% python3 -q
>>> import numpy as np
>>> from numpy import linalg as LA
>>> np.set_printoptions(precision=1, suppress=True, linewidth=120)
>>> Y = np.array([[1, 1], [1, -1]])
>>> rng = np.random.default_rng(843)
>>> mat = np.kron(Y, np.kron(Y, Y))[rng.permutation(8)][:3]
>>> mat
array([[ 1, -1,  1, -1, -1,  1, -1,  1],
       [ 1,  1,  1,  1, -1, -1, -1, -1],
       [ 1,  1, -1, -1, -1, -1,  1,  1]])
>>> vec = np.array([2, 3, 0, -2, -1, 1, 1, 0])
>>> a = np.maximum(mat @ vec, 0)
>>> a
array([2, 2, 8])
>>> np.abs(mat).max()
np.int64(1)
>>> LA.matrix_rank(mat)
np.int64(3)
>>> mat.mean(axis=0)
array([ 1. ,  0.3,  0.3, -0.3, -1. , -0.3, -0.3,  0.3])
>>> mat - mat[0]
array([[ 0,  0,  0,  0,  0,  0,  0,  0],
       [ 0,  2,  0,  2,  0, -2,  0, -2],
       [ 0,  2, -2,  0,  0, -2,  2,  0]])
>>> Y = mat / LA.norm(mat, axis=1, keepdims=True)
>>> G = Y @ Y.T
>>> np.argwhere(np.triu(np.abs(G) > 0.95, 1))
array([], shape=(0, 2), dtype=int64)
>>> G.round(1) + 0
array([[1., 0., 0.],
       [0., 1., 0.],
       [0., 0., 1.]])
>>> LA.norm(Y, axis=1)
array([1., 1., 1.])
>>> arr = np.array([[1, -1, 1, -1],
...     [1, 0, 0, 0],
...     [1, 1, 1, 1],
...     [1, 2, 4, 8],
...     [1, 3, 9, 27],
...     [1, 4, 16, 64]])
>>> # column 3 is much longer than the rest
>>> idx = rng.permutation(4)
>>> Y = arr[:, idx] * rng.choice([-1, 1], 4)
>>> Y
array([[ -1,  -1,  -1,  -1],
       [ -1,   0,   0,   0],
       [ -1,   1,   1,  -1],
       [ -1,   8,   2,  -4],
       [ -1,  27,   3,  -9],
       [ -1,  64,   4, -16]])
>>> left, _, vt = LA.svd(arr.T @ Y)
>>> np.round(LA.lstsq(arr, Y)[0], 1) + 0
array([[-1.,  0.,  0.,  0.],
       [ 0.,  0.,  1.,  0.],
       [ 0.,  0.,  0., -1.],
       [ 0.,  1.,  0.,  0.]])
>>> idx
array([0, 3, 1, 2])
